$ python -q
>>> import numpy as np
>>> np.set_printoptions(precision=1, suppress=True, linewidth=100)
>>> u = np.array([2, 2, 1, 0]) + 0.5
>>> K = np.outer(u, u) / (u @ u)
>>> K.round(1) + 0
array([[0.4, 0.4, 0.2, 0.1],
       [0.4, 0.4, 0.2, 0.1],
       [0.2, 0.2, 0.2, 0. ],
       [0.1, 0.1, 0. , 0. ]])
>>> Uu, s, VT = np.linalg.svd(K)
>>> V = VT[:(s > 1e-8).sum()]
>>> rng = np.random.default_rng(86)
>>> vec = K[3] + 5 * K[1] + rng.integers(2) * np.eye(4)[0]
>>> vec
array([3.2, 2.2, 1.3, 0.4])
>>> np.round(np.linalg.norm(vec - V.T @ V @ vec), 1)
np.float64(0.8)
>>> np.allclose(V.T @ V @ vec, vec)
False
>>> np.round(np.diag(V.T @ V), 1) + 0
array([0.4, 0.4, 0.1, 0. ])
>>> np.round(V.T @ V, 1) + 0
array([[0.4, 0.4, 0.2, 0.1],
       [0.4, 0.4, 0.2, 0.1],
       [0.2, 0.2, 0.1, 0. ],
       [0.1, 0.1, 0. , 0. ]])
>>> J = np.loadtxt("test5.csv", delimiter=",")
>>> J
array([[ 2.6,  0.4,  0.3,  0.5, -1.4,  0.2,  2.1,  0.5,  0.9, -0.2,  0.3, -0.2],
       [ 0.4,  0.3,  0.3, -0.7,  1. ,  1.5, -1.8,  1. , -0.5,  0.3,  0.2,  0. ],
       [ 0.3,  0.3,  2.7, -0.2, -0.5,  0. ,  1. ,  0.2, -0.8,  1.1,  1.3,  0. ],
       [ 0.5, -0.7, -0.2,  1.2,  0.9, -0.2, -1.6,  0.1,  1. , -1. ,  0.9, -0.6],
       [-1.4,  1. , -0.5,  0.9,  1. ,  1.1,  1.6,  0.5,  0.4, -0.5,  0.8, -0.4],
       [ 0.2,  1.5,  0. , -0.2,  1.1, -0.2, -0.1,  0.5,  0. ,  0.5, -0.5, -0.3],
       [ 2.1, -1.8,  1. , -1.6,  1.6, -0.1, -0.2,  0. , -1.1,  1. , -1. ,  0.3],
       [ 0.5,  1. ,  0.2,  0.1,  0.5,  0.5,  0. ,  2.3,  0.5, -0.6, -0.4,  1.2],
       [ 0.9, -0.5, -0.8,  1. ,  0.4,  0. , -1.1,  0.5,  2. ,  1.1, -0.4, -0.2],
       [-0.2,  0.3,  1.1, -1. , -0.5,  0.5,  1. , -0.6,  1.1, -0.2,  0. ,  0.8],
       [ 0.3,  0.2,  1.3,  0.9,  0.8, -0.5, -1. , -0.4, -0.4,  0. ,  0. ,  1.1],
       [-0.2,  0. ,  0. , -0.6, -0.4, -0.3,  0.3,  1.2, -0.2,  0.8,  1.1,  2.5]])
>>> J.reshape(2, -1)
array([[ 2.6,  0.4,  0.3,  0.5, -1.4,  0.2,  2.1,  0.5,  0.9, -0.2,  0.3, -0.2,  0.4,  0.3,  0.3,
        -0.7,  1. ,  1.5, -1.8,  1. , -0.5,  0.3,  0.2,  0. ,  0.3,  0.3,  2.7, -0.2, -0.5,  0. ,
         1. ,  0.2, -0.8,  1.1,  1.3,  0. ,  0.5, -0.7, -0.2,  1.2,  0.9, -0.2, -1.6,  0.1,  1. ,
        -1. ,  0.9, -0.6, -1.4,  1. , -0.5,  0.9,  1. ,  1.1,  1.6,  0.5,  0.4, -0.5,  0.8, -0.4,
         0.2,  1.5,  0. , -0.2,  1.1, -0.2, -0.1,  0.5,  0. ,  0.5, -0.5, -0.3],
       [ 2.1, -1.8,  1. , -1.6,  1.6, -0.1, -0.2,  0. , -1.1,  1. , -1. ,  0.3,  0.5,  1. ,  0.2,
         0.1,  0.5,  0.5,  0. ,  2.3,  0.5, -0.6, -0.4,  1.2,  0.9, -0.5, -0.8,  1. ,  0.4,  0. ,
        -1.1,  0.5,  2. ,  1.1, -0.4, -0.2, -0.2,  0.3,  1.1, -1. , -0.5,  0.5,  1. , -0.6,  1.1,
        -0.2,  0. ,  0.8,  0.3,  0.2,  1.3,  0.9,  0.8, -0.5, -1. , -0.4, -0.4,  0. ,  0. ,  1.1,
        -0.2,  0. ,  0. , -0.6, -0.4, -0.3,  0.3,  1.2, -0.2,  0.8,  1.1,  2.5]])
>>> J.reshape(-1, 2)
array([[ 2.6,  0.4],
       [ 0.3,  0.5],
       [-1.4,  0.2],
       [ 2.1,  0.5],
       [ 0.9, -0.2],
       [ 0.3, -0.2],
       [ 0.4,  0.3],
       [ 0.3, -0.7],
       [ 1. ,  1.5],
       [-1.8,  1. ],
       [-0.5,  0.3],
       [ 0.2,  0. ],
       [ 0.3,  0.3],
       [ 2.7, -0.2],
       [-0.5,  0. ],
       [ 1. ,  0.2],
       [-0.8,  1.1],
       [ 1.3,  0. ],
       [ 0.5, -0.7],
       [-0.2,  1.2],
       [ 0.9, -0.2],
       [-1.6,  0.1],
       [ 1. , -1. ],
       [ 0.9, -0.6],
       [-1.4,  1. ],
       [-0.5,  0.9],
       [ 1. ,  1.1],
       [ 1.6,  0.5],
       [ 0.4, -0.5],
       [ 0.8, -0.4],
       [ 0.2,  1.5],
       [ 0. , -0.2],
       [ 1.1, -0.2],
       [-0.1,  0.5],
       [ 0. ,  0.5],
       [-0.5, -0.3],
       [ 2.1, -1.8],
       [ 1. , -1.6],
       [ 1.6, -0.1],
       [-0.2,  0. ],
       [-1.1,  1. ],
       [-1. ,  0.3],
       [ 0.5,  1. ],
       [ 0.2,  0.1],
       [ 0.5,  0.5],
       [ 0. ,  2.3],
       [ 0.5, -0.6],
       [-0.4,  1.2],
       [ 0.9, -0.5],
       [-0.8,  1. ],
       [ 0.4,  0. ],
       [-1.1,  0.5],
       [ 2. ,  1.1],
       [-0.4, -0.2],
       [-0.2,  0.3],
       [ 1.1, -1. ],
       [-0.5,  0.5],
       [ 1. , -0.6],
       [ 1.1, -0.2],
       [ 0. ,  0.8],
       [ 0.3,  0.2],
       [ 1.3,  0.9],
       [ 0.8, -0.5],
       [-1. , -0.4],
       [-0.4,  0. ],
       [ 0. ,  1.1],
       [-0.2,  0. ],
       [ 0. , -0.6],
       [-0.4, -0.3],
       [ 0.3,  1.2],
       [-0.2,  0.8],
       [ 1.1,  2.5]])
>>> t3 = J.reshape(12, 2, -1)
>>> t3.transpose(1, 0, 2)
array([[[ 2.6,  0.4,  0.3,  0.5, -1.4,  0.2],
        [ 0.4,  0.3,  0.3, -0.7,  1. ,  1.5],
        [ 0.3,  0.3,  2.7, -0.2, -0.5,  0. ],
        [ 0.5, -0.7, -0.2,  1.2,  0.9, -0.2],
        [-1.4,  1. , -0.5,  0.9,  1. ,  1.1],
        [ 0.2,  1.5,  0. , -0.2,  1.1, -0.2],
        [ 2.1, -1.8,  1. , -1.6,  1.6, -0.1],
        [ 0.5,  1. ,  0.2,  0.1,  0.5,  0.5],
        [ 0.9, -0.5, -0.8,  1. ,  0.4,  0. ],
        [-0.2,  0.3,  1.1, -1. , -0.5,  0.5],
        [ 0.3,  0.2,  1.3,  0.9,  0.8, -0.5],
        [-0.2,  0. ,  0. , -0.6, -0.4, -0.3]],

       [[ 2.1,  0.5,  0.9, -0.2,  0.3, -0.2],
        [-1.8,  1. , -0.5,  0.3,  0.2,  0. ],
        [ 1. ,  0.2, -0.8,  1.1,  1.3,  0. ],
        [-1.6,  0.1,  1. , -1. ,  0.9, -0.6],
        [ 1.6,  0.5,  0.4, -0.5,  0.8, -0.4],
        [-0.1,  0.5,  0. ,  0.5, -0.5, -0.3],
        [-0.2,  0. , -1.1,  1. , -1. ,  0.3],
        [ 0. ,  2.3,  0.5, -0.6, -0.4,  1.2],
        [-1.1,  0.5,  2. ,  1.1, -0.4, -0.2],
        [ 1. , -0.6,  1.1, -0.2,  0. ,  0.8],
        [-1. , -0.4, -0.4,  0. ,  0. ,  1.1],
        [ 0.3,  1.2, -0.2,  0.8,  1.1,  2.5]]])
>>> np.einsum("ihd,jhd->hij", t3, t3).shape
(2, 12, 12)
>>> t3[:, 0]
array([[ 2.6,  0.4,  0.3,  0.5, -1.4,  0.2],
       [ 0.4,  0.3,  0.3, -0.7,  1. ,  1.5],
       [ 0.3,  0.3,  2.7, -0.2, -0.5,  0. ],
       [ 0.5, -0.7, -0.2,  1.2,  0.9, -0.2],
       [-1.4,  1. , -0.5,  0.9,  1. ,  1.1],
       [ 0.2,  1.5,  0. , -0.2,  1.1, -0.2],
       [ 2.1, -1.8,  1. , -1.6,  1.6, -0.1],
       [ 0.5,  1. ,  0.2,  0.1,  0.5,  0.5],
       [ 0.9, -0.5, -0.8,  1. ,  0.4,  0. ],
       [-0.2,  0.3,  1.1, -1. , -0.5,  0.5],
       [ 0.3,  0.2,  1.3,  0.9,  0.8, -0.5],
       [-0.2,  0. ,  0. , -0.6, -0.4, -0.3]])
>>> t3.sum(axis=1)
array([[ 4.7,  0.9,  1.2,  0.3, -1.1,  0. ],
       [-1.4,  1.3, -0.2, -0.4,  1.2,  1.5],
       [ 1.3,  0.5,  1.9,  0.9,  0.8,  0. ],
       [-1.1, -0.6,  0.8,  0.2,  1.8, -0.8],
       [ 0.2,  1.5, -0.1,  0.4,  1.8,  0.7],
       [ 0.1,  2. ,  0. ,  0.3,  0.6, -0.5],
       [ 1.9, -1.8, -0.1, -0.6,  0.6,  0.2],
       [ 0.5,  3.3,  0.7, -0.5,  0.1,  1.7],
       [-0.2,  0. ,  1.2,  2.1,  0. , -0.2],
       [ 0.8, -0.3,  2.2, -1.2, -0.5,  1.3],
       [-0.7, -0.2,  0.9,  0.9,  0.8,  0.6],
       [ 0.1,  1.2, -0.2,  0.2,  0.7,  2.2]])
